$ python3 -q
>>> import numpy as np
>>> np.set_printoptions(suppress=True, linewidth=160)
>>> arr = np.loadtxt("mat.csv", delimiter=",")
>>> arr
array([[ -3.83,  -0.64,   4.61,  -4.27,   4.02],
       [  1.67,   0.  ,  -2.23,   2.46,  -2.73],
       [  0.47,   0.16,  -0.42,   0.26,  -0.95],
       [  5.48,   0.94,  -6.67,   6.08,  -6.2 ],
       [ -6.92,  -1.35,   9.03,  -7.26,   7.76],
       [  4.75,   0.98,  -5.54,   5.46,  -5.49],
       [ -2.79,  -0.57,   3.94,  -3.42,   3.45],
       [ -6.75,  -0.73,   8.32,  -7.84,   7.08],
       [ -5.38,  -0.45,   7.12,  -5.04,   5.95],
       [  2.12,   0.56,  -3.12,   2.57,  -2.89],
       [ 12.98,   2.08, -16.87,  15.4 , -15.4 ],
       [  5.54,   1.07,  -6.89,   6.13,  -5.78],
       [ 11.31,   1.63, -14.09,  12.38, -12.27],
       [  1.68,  -0.56,  -1.37,   1.34,  -1.42],
       [-12.9 ,  -1.82,  16.5 , -14.26,  15.12],
       [ -5.73,  -0.36,   7.13,  -6.84,   6.31],
       [  2.55,   0.27,  -2.34,   1.81,  -1.96],
       [  3.14,   0.3 ,  -4.18,   3.5 ,  -3.85]])
>>> Uu, sigma, VT = np.linalg.svd(arr)
>>> sigma.round(2)
array([62.31,  1.53,  1.38,  1.19,  0.83])
>>> other = Uu[:, :1] @ np.diag(sigma[:1]) @ VT[:1]
>>> round(float(np.linalg.norm(arr - other) / np.linalg.norm(arr)), 2)
0.04
>>> np.round(np.abs(arr - other).max(), 2)
np.float64(0.78)
>>> np.linalg.matrix_rank(arr, rtol=0.05)
np.int64(1)
>>> ang = np.radians(60)
>>> Rm = np.eye(5)
>>> Rm[4, 4] = Rm[3, 3] = np.cos(ang)
>>> Rm[4, 3], Rm[3, 4] = -np.sin(ang), np.sin(ang)
>>> Rm.round(2)
array([[ 1.  ,  0.  ,  0.  ,  0.  ,  0.  ],
       [ 0.  ,  1.  ,  0.  ,  0.  ,  0.  ],
       [ 0.  ,  0.  ,  1.  ,  0.  ,  0.  ],
       [ 0.  ,  0.  ,  0.  ,  0.5 ,  0.87],
       [ 0.  ,  0.  ,  0.  , -0.87,  0.5 ]])
>>> other = arr @ Rm.T
>>> np.round(np.linalg.svd(arr, compute_uv=False), 2), np.round(np.linalg.svd(other, compute_uv=False), 2)
(array([62.31,  1.53,  1.38,  1.19,  0.83]), array([62.31,  1.53,  1.38,  1.19,  0.83]))
>>> np.allclose(arr @ arr.T, other @ other.T)
True
>>> x0 = np.array([1, -2, -1, 0, 2])
>>> y = arr @ x0
>>> np.round(np.linalg.solve(arr.T @ arr, arr.T @ y), 2) + 0
array([ 1., -2., -1.,  0.,  2.])
>>> rng = np.random.default_rng(92073)
>>> y = y + 0.1 * rng.normal(size=18)
>>> y.round(2)
array([ 0.96, -1.67, -1.32, -2.15,  2.21, -2.71,  1.27,  0.59,  0.27, -1.69, -5.13, -1.28, -2.41,  1.44,  4.42,  0.42,  0.35, -1.03])
>>> c, *_ = np.linalg.lstsq(arr, y)
>>> c.round(2)
array([ 0.97, -2.07, -1.07, -0.03,  2.02])
>>> P = arr @ np.linalg.solve(arr.T @ arr, arr.T)
>>> np.allclose(P @ P, P)
True
>>> np.round(P @ arr[:, 0], 2)
array([ -3.83,   1.67,   0.47,   5.48,  -6.92,   4.75,  -2.79,  -6.75,  -5.38,   2.12,  12.98,   5.54,  11.31,   1.68, -12.9 ,  -5.73,   2.55,   3.14])
>>> J = np.triu(rng.random((4, 4)) < 0.6, 1).astype(int)
>>> J = J + J.T
>>> J
array([[0, 0, 1, 1],
       [0, 0, 1, 1],
       [1, 1, 0, 1],
       [1, 1, 1, 0]])
>>> cen = arr - arr.mean(axis=0)
>>> Uu, sigma, VT = np.linalg.svd(cen, full_matrices=False)
>>> np.searchsorted(np.cumsum(sigma ** 2) / (sigma ** 2).sum(), 0.9) + 1
np.int64(1)
>>> np.round(sigma ** 2 / (sigma ** 2).sum(), 2) + 0
array([1., 0., 0., 0., 0.])
>>> np.linalg.matrix_rank(cen)
np.int64(5)
>>> (np.sign(Uu[:, 0]) == np.sign(Uu[0, 0])).astype(int)
array([1, 0, 0, 0, 1, 0, 1, 1, 1, 0, 0, 0, 0, 0, 1, 1, 0, 0])
>>> np.round(np.abs(VT[-1]), 2)
array([0.5 , 0.29, 0.71, 0.09, 0.4 ])
>>> round(float((sigma ** 2).sum() ** 2 / (sigma ** 4).sum()), 2)
1.0
>>> np.round(cen.mean(axis=0), 2) + 0
array([0., 0., 0., 0., 0.])
>>> sigma.round(2)
array([62.19,  1.51,  1.38,  1.18,  0.68])
